>>> import numpy as np
>>> np.set_printoptions(precision=4, suppress=True, linewidth=200, sign=" ")
>>> B = np.array([[2], [3], [2], [0], [1]])
>>> cent = np.array([[0, 3, 2, 1, 3]])
>>> K = B @ cent
>>> K
array([[ 0,  6,  4,  2,  6],
       [ 0,  9,  6,  3,  9],
       [ 0,  6,  4,  2,  6],
       [ 0,  0,  0,  0,  0],
       [ 0,  3,  2,  1,  3]])
>>> # rows 0 and 2 are equal
>>> np.linalg.matrix_rank(K, rtol=0.1)
np.int64(1)
>>> np.round(np.linalg.norm(K, 2) / np.linalg.norm(K), 4)
np.float64(1.0)
>>> print([round(float(x), 4) for x in np.linalg.svd(K, compute_uv=False)[:3]])
[20.347, 0.0, 0.0]
>>> np.argsort(-np.linalg.norm(K, axis=0).round(6), kind="stable")[:3]
array([ 1,  4,  2])
>>> P = np.triu(np.array([[1, 2, 2, 3, 3],
...     [1, 0, 1, 1, 1],
...     [2, 3, 3, 0, 1],
...     [2, 1, 1, 3, 3],
...     [0, 0, 3, 2, 0]]), 1) + np.eye(5)
>>> B = P @ K @ np.linalg.inv(P)
>>> B
array([[  0.,  45., -15., -30., 105.],
       [  0.,  18.,  -6., -12.,  42.],
       [  0.,   9.,  -3.,  -6.,  21.],
       [  0.,   9.,  -3.,  -6.,  21.],
       [  0.,   3.,  -1.,  -2.,   7.]])
>>> print(np.round(np.poly(B), 4) + 0)
[  1. -16.   0.   0.   0.   0.]
>>> np.trace(B), np.trace(K)
(np.float64(16.0), np.int64(16))
>>> m1 = np.load("arr.npy")
>>> m1
array([[ 0,  2, -1,  2],
       [ 0,  0,  2,  2],
       [ 0,  0,  0, -2],
       [ 0,  0,  0,  0]])
>>> th = np.radians(159)
>>> r_ = np.eye(4)
>>> r_[3, 3] = r_[1, 1] = np.cos(th)
>>> r_[3, 1], r_[1, 3] = -np.sin(th), np.sin(th)
>>> r_
array([[ 1.    ,  0.    ,  0.    ,  0.    ],
       [ 0.    , -0.9336,  0.    ,  0.3584],
       [ 0.    ,  0.    ,  1.    ,  0.    ],
       [ 0.    , -0.3584,  0.    , -0.9336]])
>>> B = m1 @ r_.T
>>> print(np.allclose(np.linalg.norm(m1, axis=1), np.linalg.norm(B, axis=1)))
True
>>> np.linalg.svd(m1, compute_uv=False), np.linalg.svd(B, compute_uv=False)
(array([ 3.7148,  2.5466,  0.8457,  0.    ]), array([ 3.7148,  2.5466,  0.8457,  0.    ]))
>>> print(B)
[[ 0.     -1.1504 -1.     -2.5839]
 [ 0.      0.7167  2.     -1.8672]
 [ 0.     -0.7167  0.      1.8672]
 [ 0.      0.      0.      0.    ]]
>>> np.linalg.cond(B) > 100
np.True_
>>> np.argsort(-np.linalg.norm(B, axis=0).round(6), kind="stable")[:3]
array([ 3,  2,  1])
>>> np.linalg.matrix_rank(B, rtol=0.1)
np.int64(3)
>>> print(round(np.linalg.norm(B, 2) / np.linalg.norm(B), 4))
0.8106
>>> print(np.sort(np.linalg.eigvals(m1)))
[ 0.  0.  0.  0.]
>>> np.linalg.matrix_rank(m1 - m1[0, 0] * np.eye(4))
np.int64(3)
>>> np.prod(np.diag(m1)), round(np.linalg.det(m1), 4)
(np.int64(0), np.float64(0.0))
>>> try:
...     np.linalg.inv(m1)
... except np.linalg.LinAlgError as e:
...     print(repr(e))
... 
LinAlgError('Singular matrix')
>>> np.linalg.matrix_power(m1 - np.diag(np.diag(m1)), 4)
array([[ 0,  0,  0,  0],
       [ 0,  0,  0,  0],
       [ 0,  0,  0,  0],
       [ 0,  0,  0,  0]])
>>> Uu, sv, Vh = np.linalg.svd(m1)
>>> vecs = Vh[:(sv > 1e-8).sum()]
>>> rng = np.random.default_rng(874)
>>> x0 = m1[2] + 3 * m1[1] + rng.integers(2) * np.eye(4)[2]
>>> x0
array([ 0.,  0.,  7.,  4.])
>>> np.allclose(vecs.T @ vecs @ x0, x0)
True
>>> np.linalg.matrix_rank(np.vstack([m1, x0]))
np.int64(3)
>>> P = np.triu(np.array([[6, 9, 6, 8], [9, 0, 4, 9], [9, 8, 2, 9], [6, 7, 8, 3]]), 1) + np.eye(4)
>>> B = P @ m1 @ np.linalg.inv(P)
>>> print(np.poly(B))
[ 1.  0.  0.  0.  0.]
>>> P @ m1 - m1 @ P
array([[  0.,   0.,  10.,  -3.],
       [  0.,   0.,   0., -26.],
       [  0.,   0.,   0.,   0.],
       [  0.,   0.,   0.,   0.]])
>>> print(B)
[[  0.   2.   9. -91.]
 [  0.   0.   2. -24.]
 [  0.   0.   0.  -2.]
 [  0.   0.   0.   0.]]
>>> print(round(np.linalg.det(B), 4))
0.0
>>> F = np.array([[5.0, 1.0, 0.0, 0.0],
...     [0.0, 5.0, 1.0, 0.0],
...     [0.0, 0.0, 5.0, 1.0],
...     [0.0, 0.0, 0.0, 5.0]])
>>> print(F)
[[ 5.  1.  0.  0.]
 [ 0.  5.  1.  0.]
 [ 0.  0.  5.  1.]
 [ 0.  0.  0.  5.]]
>>> # triangular: eigenvalues sit on the diagonal
>>> round(np.linalg.eigvals(F).sum().real, 4)
np.float64(20.0)
>>> round(float(np.linalg.det(F.T)), 4)
625.0
>>> np.kron(np.eye(2, dtype=int), F)
array([[ 5.,  1.,  0.,  0.,  0.,  0.,  0.,  0.],
       [ 0.,  5.,  1.,  0.,  0.,  0.,  0.,  0.],
       [ 0.,  0.,  5.,  1.,  0.,  0.,  0.,  0.],
       [ 0.,  0.,  0.,  5.,  0.,  0.,  0.,  0.],
       [ 0.,  0.,  0.,  0.,  5.,  1.,  0.,  0.],
       [ 0.,  0.,  0.,  0.,  0.,  5.,  1.,  0.],
       [ 0.,  0.,  0.,  0.,  0.,  0.,  5.,  1.],
       [ 0.,  0.,  0.,  0.,  0.,  0.,  0.,  5.]])
>>> np.einsum("ii->", F)
np.float64(20.0)
>>> u = np.array([0, -1])
>>> np.cross(F[0, :3], F[1, :3])
array([ 1., -5., 25.])
>>> np.convolve(F[0], u)
array([ 0., -5., -1.,  0.,  0.])
>>> np.correlate(F[0], F[1], "full")
array([  0.,   5.,  26.,   5.,   0.,   0.,   0.])
>>> np.polyval(u, F[0])
array([-1., -1., -1., -1.])
>>> np.array([np.convolve(row, u, "same") for row in F])
array([[ 0., -5., -1.,  0.],
       [ 0.,  0., -5., -1.],
       [ 0.,  0.,  0., -5.],
       [ 0.,  0.,  0.,  0.]])
>>> P = np.triu(np.array([[0, 3, 1, 2], [0, 1, 3, 0], [0, 3, 2, 0], [3, 3, 3, 0]]), 1) + np.eye(4)
>>> B = P @ F @ np.linalg.inv(P)
>>> np.trace(B), np.trace(F)
(np.float64(20.0), np.float64(20.0))
>>> print(np.poly(B))
[   1.  -20.  150. -500.  625.]
>>> P @ F - F @ P
array([[ 0.,  0.,  0.,  1.],
       [ 0.,  0.,  0.,  3.],
       [ 0.,  0.,  0.,  0.],
       [ 0.,  0.,  0.,  0.]])
>>> np.linalg.matrix_rank(B)
np.int64(4)
>>> B = np.array([[-3, -2, 2, 3], [0, -3, 3, 3], [-3, -1, -1, 2], [-1, -3, 0, 1]])
>>> arr = B - B.T
>>> arr
array([[ 0, -2,  5,  4],
       [ 2,  0,  4,  6],
       [-5, -4,  0,  2],
       [-4, -6, -2,  0]])
>>> W1 = np.array([[0, 2, -1, 2, 1, -2],
...     [-1, -1, -3, 1, -2, -3],
...     [-2, 3, 3, -1, 0, 1],
...     [-3, -3, -2, -1, -1, -1]])
>>> b = np.array([-3, 1, -2, -2, 3, 2])
>>> act = np.maximum(F @ W1 + b, 0)
>>> print((act > 0).astype(int))
[[ 0  1  0  1  1  0]
 [ 0  0  0  1  0  0]
 [ 0  1  1  0  1  1]
 [ 0  0  0  0  0  0]]
>>> (act > 0).mean(axis=0)
array([ 0.  ,  0.5 ,  0.25,  0.5 ,  0.5 ,  0.25])
>>> np.linalg.matrix_rank(act)
np.int64(3)
>>> cent = np.array([[0, -6], [-6, -1], [7, -3], [-8, 5], [7, -7], [-5, 9]])
>>> W1 @ cent
array([[-18, -14],
       [-22,   8],
       [  6,   4],
       [ 10,  20]])
>>> (act @ cent).round(6).argmax(axis=1)
array([ 1,  1,  1,  0])
>>> act @ cent
array([[-90.,  -7.],
       [-16.,  10.],
       [-17.,  -6.],
       [  0.,   0.]])
